$ python -q
>>> import numpy as np
>>> import numpy.linalg as la
>>> np.set_printoptions(precision=1, suppress=True, linewidth=100, sign=" ")
>>> F = np.maximum(np.array([[-2, -2],
...     [-1, 2],
...     [-1, 2],
...     [2, 2],
...     [-1, 2],
...     [-2, -2],
...     [-2, 0],
...     [1, 1],
...     [-2, 0],
...     [2, -2],
...     [-1, -1],
...     [2, 2],
...     [-1, -2],
...     [-1, 0],
...     [1, 1],
...     [-2, -1],
...     [-1, 0],
...     [-1, -2],
...     [1, 1],
...     [0, -2],
...     [-2, -2],
...     [-2, 1],
...     [-1, 1],
...     [-2, -2],
...     [1, -1]]) @ np.array([[0, 6, 8], [6, 6, 6]]) + np.array([4, 9, 9]), 0)
>>> F
array([[  0,   0,   0],
       [ 16,  15,  13],
       [ 16,  15,  13],
       [ 16,  33,  37],
       [ 16,  15,  13],
       [  0,   0,   0],
       [  4,   0,   0],
       [ 10,  21,  23],
       [  4,   0,   0],
       [  0,   9,  13],
       [  0,   0,   0],
       [ 16,  33,  37],
       [  0,   0,   0],
       [  4,   3,   1],
       [ 10,  21,  23],
       [  0,   0,   0],
       [  4,   3,   1],
       [  0,   0,   0],
       [ 10,  21,  23],
       [  0,   0,   0],
       [  0,   0,   0],
       [ 10,   3,   0],
       [ 10,   9,   7],
       [  0,   0,   0],
       [  0,   9,  11]])
>>> P = F @ la.solve(F.T @ F, F.T)
>>> np.round(P @ F[:, 0], 1) + 0
array([  0.,  16.,  16.,  16.,  16.,   0.,   4.,  10.,   4.,   0.,   0.,  16.,   0.,   4.,  10.,
         0.,   4.,   0.,  10.,   0.,   0.,  10.,  10.,   0.,   0.])
>>> Xs = (F - F.mean(axis=0)) / F.std(axis=0)
>>> print(np.argwhere(np.abs(Xs) > 2))
[[  3   1]
 [  3   2]
 [ 11   1]
 [ 11   2]]
>>> Xs.std(axis=0)
array([ 1.,  1.,  1.])
>>> coef = la.lstsq(np.delete(Xs, 1, axis=1), Xs[:, 1])[0]
>>> np.abs(coef).argmax()
np.int64(1)
>>> round(float(1 - np.var(Xs[:, 1] - np.delete(Xs, 1, axis=1) @ coef)), 1)
1.0
>>> C = F[[1, 13]].astype(float)
>>> for _ in range(3):
...     lab = la.norm(F[:, None] - C, axis=-1).argmin(axis=1)
...     C = np.array([F[lab == j].mean(axis=0) for j in range(2)])
... 
>>> lab
array([ 1,  0,  0,  0,  0,  1,  1,  0,  1,  1,  1,  0,  1,  1,  0,  1,  1,  1,  0,  1,  1,  1,  1,
        1,  1])
>>> C[1] - C[0]
array([-11.6, -19.6, -20.8])
>>> rng = np.random.default_rng(44)
>>> lab = rng.permutation(3)
>>> out = F[:, lab] * rng.choice([-1, 1], 3)
>>> out
array([[  0,   0,   0],
       [ 15, -16, -13],
       [ 15, -16, -13],
       [ 33, -16, -37],
       [ 15, -16, -13],
       [  0,   0,   0],
       [  0,  -4,   0],
       [ 21, -10, -23],
       [  0,  -4,   0],
       [  9,   0, -13],
       [  0,   0,   0],
       [ 33, -16, -37],
       [  0,   0,   0],
       [  3,  -4,  -1],
       [ 21, -10, -23],
       [  0,   0,   0],
       [  3,  -4,  -1],
       [  0,   0,   0],
       [ 21, -10, -23],
       [  0,   0,   0],
       [  0,   0,   0],
       [  3, -10,   0],
       [  9, -10,  -7],
       [  0,   0,   0],
       [  9,   0, -11]])
>>> Uu, _, Vt = la.svd(F.T @ out)
>>> np.round(la.lstsq(F, out)[0], 1) + 0
array([[ 0., -1.,  0.],
       [ 1.,  0.,  0.],
       [ 0.,  0., -1.]])
>>> np.round(Uu @ Vt, 1) + 0
array([[ 0., -1.,  0.],
       [ 1.,  0.,  0.],
       [ 0.,  0., -1.]])
>>> print(np.abs(la.svd(out)[2][-1]))
[ 0.8  0.2  0.6]
>>> la.cond(out) > 100
np.False_
>>> round(np.log10(la.cond(out)))
2
>>> M = np.loadtxt("a.csv", delimiter=",")
>>> M
array([[ 0.3, -0.7, -0.8],
       [ 0.6,  1.6,  1.3],
       [ 2.5,  0.1,  0.7],
       [ 0.1, -0.1, -1.5],
       [-0.6, -0.3,  1.4],
       [ 0. ,  0.7, -1.7],
       [-0.6,  1.6, -0.2],
       [-0.4, -0.3, -0.5],
       [ 1.1, -1.4, -0.2],
       [ 1.6,  0.1,  0. ],
       [-0.8, -0.1,  0.4],
       [ 0.6,  0.9,  0.1],
       [ 0.1,  0. ,  1. ],
       [ 0.5, -0.3,  0.2],
       [-0.9,  0.2, -0.1],
       [ 0.8, -1. ,  0.4],
       [ 1.5,  2.1,  1.8],
       [ 0.1,  0.5,  1.4],
       [ 1.7,  1.4, -1. ],
       [ 0.6, -0.3, -1.1],
       [-0.8, -1.4, -0.2],
       [-2.1,  1.3, -0.8]])
>>> cov = M.T @ M
>>> cov
array([[ 24.6,   2.2,   4.1],
       [  2.2,  20.6,   3.6],
       [  4.1,   3.6,  19.7]])
>>> la.matrix_rank(cov)
np.int64(3)
>>> x0 = np.array([0, 4, 7])
>>> y = M @ x0
>>> np.round(la.solve(M.T @ M, M.T @ y), 1) + 0
array([ 0.,  4.,  7.])
>>> try:
...     la.solve(M, y)
... except la.LinAlgError as e:
...     print("failed:", e)
... 
failed: Last 2 dimensions of the array must be square
>>> print(np.round(la.lstsq(M, y)[0], 1) + 0)
[ 0.  4.  7.]
>>> y
array([ -8.4,  15.5,   5.3, -10.9,   8.6,  -9.1,   5. ,  -4.7,  -7. ,   0.4,   2.4,   4.3,   7. ,
         0.2,   0.1,  -1.2,  21. ,  11.8,  -1.4,  -8.9,  -7. ,  -0.4])
>>> y = y + 0.3 * rng.normal(size=22)
>>> print(y)
[ -8.2  15.7   5.2 -11.2   8.7  -9.3   5.2  -4.6  -7.2   0.5   2.6   4.4   6.8   0.3   0.2  -1.
  21.2  11.5  -1.5  -8.7  -7.5  -0.2]
>>> coef, *_ = la.lstsq(M, y)
>>> round(la.norm(y - M @ coef), 1)
np.float64(0.9)
>>> np.round(M.T @ (y - M @ coef), 1) + 0
array([ 0.,  0.,  0.])
>>> mat = np.load("dump.npy")
>>> mat
array([[ 0.,  1.,  0.],
       [ 2.,  0.,  0.],
       [ 0.,  0., -7.]])
>>> la.norm(mat, axis=0)
array([ 2.,  1.,  7.])
>>> mat[:, 0] @ mat[:, 2]
np.float64(0.0)
>>> np.sort(la.eigvals(mat).real)
array([-7. , -1.4,  1.4])
>>> mat @ mat
array([[  2.,   0.,   0.],
       [  0.,   2.,   0.],
       [  0.,   0.,  49.]])
>>> (mat != 0).astype(int)
array([[ 0,  1,  0],
       [ 1,  0,  0],
       [ 0,  0,  1]])
>>> out = mat + rng.integers(-2, 3, (3, 1)) @ rng.integers(-2, 3, (1, 3))
>>> out
array([[ 4., -1.,  2.],
       [ 6., -2.,  2.],
       [ 4., -2., -5.]])
>>> np.round(la.svd(out - mat, compute_uv=False), 1) + 0
array([ 8.5,  0. ,  0. ])
>>> print(np.abs(out - mat).sum(axis=1))
[ 8.  8.  8.]
>>> np.sort(np.abs(la.eigvals(out)))
array([ 0.6,  3.1,  5.6])
>>> round(la.det(out), 1)
np.float64(10.0)
>>> (out + out.T) / 2
array([[ 4. ,  2.5,  3. ],
       [ 2.5, -2. ,  0. ],
       [ 3. ,  0. , -5. ]])
>>> np.trace(out)
np.float64(-3.0)
>>> np.allclose(out, out.T)
False
>>> assert out == out.T
Traceback (most recent call last):
  File "<python-input-59>", line 1, in <module>
    assert out == out.T
           ^^^^^^^^^^^^
ValueError: The truth value of an array with more than one element is ambiguous. Use a.any() or a.all()
>>> np.round(np.abs(la.eigvals(out)).max(), 1)
np.float64(5.6)
>>> f = np.array([2, 4, 4])
>>> out = mat + np.outer(f, np.eye(3)[2])
>>> out
array([[ 0.,  1.,  2.],
       [ 2.,  0.,  4.],
       [ 0.,  0., -3.]])
>>> print(round(float(la.det(out) / la.det(mat)), 1), round(1 + la.solve(mat, f)[2], 1))
0.4 0.4
>>> arr = np.loadtxt("w.csv", delimiter=",")
>>> print(arr)
[[-4.  5.  3.]
 [-5.  2.  3.]
 [-1.  3. -5.]]
>>> O, r_ = la.qr(arr)
>>> print(round(float(abs(r_[0, 0])), 1), round(float(la.norm(arr[:, 0])), 1))
6.5 6.5
>>> O @ r_
array([[-4.,  5.,  3.],
       [-5.,  2.,  3.],
       [-1.,  3., -5.]])
>>> print(O.shape, r_.shape)
(3, 3) (3, 3)
>>> print(r_)
[[ 6.5 -5.1 -3.4]
 [ 0.   3.5 -3.2]
 [ 0.   0.  -4.6]]
>>> round(float(la.eigvals(arr).sum().real), 1)
-7.0
>>> np.round(la.det(2 * arr), 1), round(la.det(arr), 1)
(np.float64(-824.0), np.float64(-103.0))
>>> np.poly(arr)
array([   1.,    7.,   21.,  103.])
>>> la.eigvals(arr)
array([-0.4+4.j, -0.4-4.j, -6.3+0.j])
>>> round(la.det(arr.T), 1)
np.float64(-103.0)
>>> np.einsum("ii->", arr)
np.float64(-7.0)
>>> np.kron(np.eye(2, dtype=int), arr)
array([[-4.,  5.,  3., -0.,  0.,  0.],
       [-5.,  2.,  3., -0.,  0.,  0.],
       [-1.,  3., -5., -0.,  0., -0.],
       [-0.,  0.,  0., -4.,  5.,  3.],
       [-0.,  0.,  0., -5.,  2.,  3.],
       [-0.,  0., -0., -1.,  3., -5.]])
>>> m1 = np.minimum.outer(np.arange(1, 5), np.arange(1, 5)) * 3
>>> m1
array([[  3,   3,   3,   3],
       [  3,   6,   6,   6],
       [  3,   6,   9,   9],
       [  3,   6,   9,  12]])
>>> # symmetric
>>> m1 @ m1
array([[  36,   63,   81,   90],
       [  63,  117,  153,  171],
       [  81,  153,  207,  234],
       [  90,  171,  234,  270]])
>>> (m1 - m1.T) / 2
array([[ 0.,  0.,  0.,  0.],
       [ 0.,  0.,  0.,  0.],
       [ 0.,  0.,  0.,  0.],
       [ 0.,  0.,  0.,  0.]])
